% ipython --no-banner

In [1]: import numpy as np

In [2]: from numpy import linalg as LA

In [3]: np.set_printoptions(precision=2, suppress=True, linewidth=140)

In [4]: def tidy(a):
   ...:     return np.round(a, 2) + 0
   ...: 

In [5]: F = np.loadtxt("layer17.csv", delimiter=",")

In [6]: print(F)
[[-21.   7.]
 [ -3.   1.]
 [-15.   5.]
 [ -3.   1.]]

In [7]: x = np.array([0, 0])

In [8]: h = np.maximum(F @ x, 0)

In [9]: print(np.flatnonzero(h > 1e-9))
[]

In [10]: print(h)
[0. 0. 0. 0.]

In [11]: print(np.tanh(F @ x))
[0. 0. 0. 0.]

In [12]: print(np.maximum(F @ x, 0) - np.maximum(-F @ x, 0))
[0. 0. 0. 0.]

In [13]: print(F * (h > 1e-9)[:, None])
[[-0.  0.]
 [-0.  0.]
 [-0.  0.]
 [-0.  0.]]

In [14]: rk = LA.matrix_rank(F)

In [15]: print(rk)
1

In [16]: ns = LA.svd(F)[2][rk:].T

In [17]: print(np.allclose(F @ ns, 0))
True

In [18]: print([int(LA.matrix_rank(np.delete(F, i, axis=0))) for i in range(4)])
[1, 1, 1, 1]

In [19]: print(ns.shape)
(2, 1)

In [20]: Y = np.array([[2, 3], [0, 3]])

In [21]: print(LA.matrix_rank(F @ Y))
1

In [22]: print(np.einsum("ik,kj->ij", F, Y))
[[-42. -42.]
 [ -6.  -6.]
 [-30. -30.]
 [ -6.  -6.]]

In [23]: left, sig, Vt = LA.svd(F)

In [24]: print(tidy(sig))
[27.57  0.  ]

In [25]: Y = left[:, :1] @ np.diag(sig[:1]) @ Vt[:1]

In [26]: print(tidy(LA.norm(F - Y) / LA.norm(F)))
0.0

In [27]: print(LA.matrix_rank(Y))
1

In [28]: print(tidy(LA.norm(F - Y, 2)), tidy(sig[1]))
0.0 0.0

In [29]: print(np.argsort(-LA.norm(F, axis=0).round(6), kind="stable")[:3])
[0 1]

In [30]: print(tidy(LA.norm(F, 2) / LA.norm(F)))
1.0

In [31]: f = np.array([5, 0])

In [32]: X = np.array([np.roll(f, i) for i in range(2)])

In [33]: print(X)
[[5 0]
 [0 5]]

In [34]: # 2 groups of indices that never mix

In [35]: th = np.radians(36)

In [36]: r_ = np.eye(2)

In [37]: r_[0, 0] = r_[1, 1] = np.cos(th)

In [38]: r_[0, 1], r_[1, 0] = -np.sin(th), np.sin(th)

In [39]: print(tidy(r_))
[[ 0.81 -0.59]
 [ 0.59  0.81]]

In [40]: Y = X @ r_.T

In [41]: print(np.allclose(LA.norm(X, axis=1), LA.norm(Y, axis=1)))
True

In [42]: print(tidy(Y))
[[ 4.05  2.94]
 [-2.94  4.05]]

In [43]: print(tidy(LA.svd(X, compute_uv=False)), tidy(LA.svd(Y, compute_uv=False)))
[5. 5.] [5. 5.]

In [44]: print(tidy(LA.det(r_)), tidy(np.trace(r_)))
1.0 1.62

In [45]: print(tidy(np.abs(Y - X).max(axis=0)))
[2.94 2.94]

In [46]: low = LA.cholesky(X)

In [47]: print(X / np.sqrt(np.outer(np.diag(X), np.diag(X))))
[[1. 0.]
 [0. 1.]]

In [48]: print(tidy(low @ low.T))
[[5. 0.]
 [0. 5.]]

In [49]: w, evecs = LA.eig(X)

In [50]: print(tidy(np.sort(LA.eigvals(X.T))))
[5. 5.]

In [51]: print(w)
[5. 5.]

In [52]: print(tidy(np.sort(LA.eigvals(X @ X))))
[25. 25.]

In [53]: E = np.array([[0, 0, 0, 0, 0],
    ...:     [0, 1, 0, 0, 0],
    ...:     [4, 0, 0, 0, 0],
    ...:     [0, 0, 7, 0, 0],
    ...:     [0, 0, 0, 0, 5]])

In [54]: # 3 groups of indices that never mix

In [55]: rk = LA.matrix_rank(E)

In [56]: print(rk)
4

In [57]: ns = LA.svd(E)[2][rk:].T

In [58]: print(ns @ ns.T)
[[0. 0. 0. 0. 0.]
 [0. 0. 0. 0. 0.]
 [0. 0. 0. 0. 0.]
 [0. 0. 0. 1. 0.]
 [0. 0. 0. 0. 0.]]

In [59]: print([int(LA.matrix_rank(np.delete(E, i, axis=0))) for i in range(5)])
[4, 3, 3, 3, 3]

In [60]: print([int(LA.matrix_rank(E[:, :j + 1])) for j in range(5)])
[1, 2, 3, 3, 4]

In [61]: print(LA.matrix_rank(E.T @ E), LA.matrix_rank(E @ E.T))
4 4

In [62]: print(tidy(LA.det(E)))
0.0

In [63]: print(np.allclose(E, E.T))
False

In [64]: print(E @ E)
[[ 0  0  0  0  0]
 [ 0  1  0  0  0]
 [ 0  0  0  0  0]
 [28  0  0  0  0]
 [ 0  0  0  0 25]]

In [65]: print(LA.matrix_power(E, 4))
[[  0   0   0   0   0]
 [  0   1   0   0   0]
 [  0   0   0   0   0]
 [  0   0   0   0   0]
 [  0   0   0   0 625]]

In [66]: f = np.array([3, 2, -3, -3])

In [67]: r1 = np.array([2, 3, 4])

In [68]: W0 = np.outer(f, r1)

In [69]: print(W0)
[[  6   9  12]
 [  4   6   8]
 [ -6  -9 -12]
 [ -6  -9 -12]]

In [70]: print(tidy(LA.norm(W0, 2) / LA.norm(W0)))
1.0

In [71]: print(LA.cond(W0) > 100)
True

In [72]: print([round(float(x), 2) for x in LA.svd(W0, compute_uv=False)[:3]])
[29.98, 0.0, 0.0]

In [73]: f = np.array([1, -2])

In [74]: Y = X + np.outer(f, np.eye(2)[1])

In [75]: print(LA.matrix_rank(LA.inv(Y) - LA.inv(X), tol=1e-8))
1

In [76]: rng = np.random.default_rng(3455)

In [77]: Y = W0 + rng.integers(-2, 3, (4, 1)) @ rng.integers(-2, 3, (1, 3))

In [78]: print(Y)
[[  6  13  14]
 [  4  10  10]
 [ -6 -13 -14]
 [ -6  -9 -12]]

In [79]: print(LA.matrix_rank(Y - W0, tol=1e-8))
1

In [80]: rk = LA.matrix_rank(W0)

In [81]: print(rk)
1

In [82]: ns = LA.svd(W0)[2][rk:].T

In [83]: print([int(LA.matrix_rank(W0[:, :j + 1])) for j in range(3)])
[1, 1, 1]

In [84]: print(ns.shape)
(3, 2)

In [85]: print(tidy(ns @ ns.T))
[[ 0.86 -0.21 -0.28]
 [-0.21  0.69 -0.41]
 [-0.28 -0.41  0.45]]

In [86]: m1 = np.load("arr.npy")

In [87]: print(m1)
[[163 -15 -91 -68 -13]
 [-15  52 -23   8 -25]
 [-91 -23 129 -18  35]
 [-68   8 -18  88   2]
 [-13 -25  35   2  25]]

In [88]: # looks like rank 4

In [89]: print(tidy(LA.norm(m1, 2) / LA.norm(m1)))
0.86

In [90]: print(LA.matrix_rank(m1, rtol=0.1))
3

In [91]: print((m1 + m1.T) / 2)
[[163. -15. -91. -68. -13.]
 [-15.  52. -23.   8. -25.]
 [-91. -23. 129. -18.  35.]
 [-68.   8. -18.  88.   2.]
 [-13. -25.  35.   2.  25.]]

In [92]: print(tidy(np.sort(np.abs(LA.eigvals(m1)))))
[  0.     8.28  59.54 135.08 254.09]

In [93]: print(m1 @ m1)
[[ 39868  -1351 -25458 -15576  -5390]
 [ -1351   4147  -3817   2504  -2519]
 [-25458  -3817  27000   2168   7112]
 [-15576   2504   2168  12760    280]
 [ -5390  -2519   7112    280   2648]]

In [94]: print(np.allclose(m1, m1.T))
True

In [95]: left, sig, Vt = LA.svd(m1)

In [96]: print(tidy(sig))
[254.09 135.08  59.54   8.28   0.  ]

In [97]: Y = left[:, :4] @ np.diag(sig[:4]) @ Vt[:4]

In [98]: print(LA.matrix_rank(Y))
4

In [99]: print(tidy(Y))
[[163. -15. -91. -68. -13.]
 [-15.  52. -23.   8. -25.]
 [-91. -23. 129. -18.  35.]
 [-68.   8. -18.  88.   2.]
 [-13. -25.  35.   2.  25.]]

In [100]: print(tidy(LA.norm(m1 - Y) / LA.norm(m1)))
0.0

In [101]: print(tidy(np.abs(m1 - Y).max()))
0.0

In [102]: print(tidy(LA.norm(m1 - Y, 2)), tidy(sig[4]))
0.0 0.0
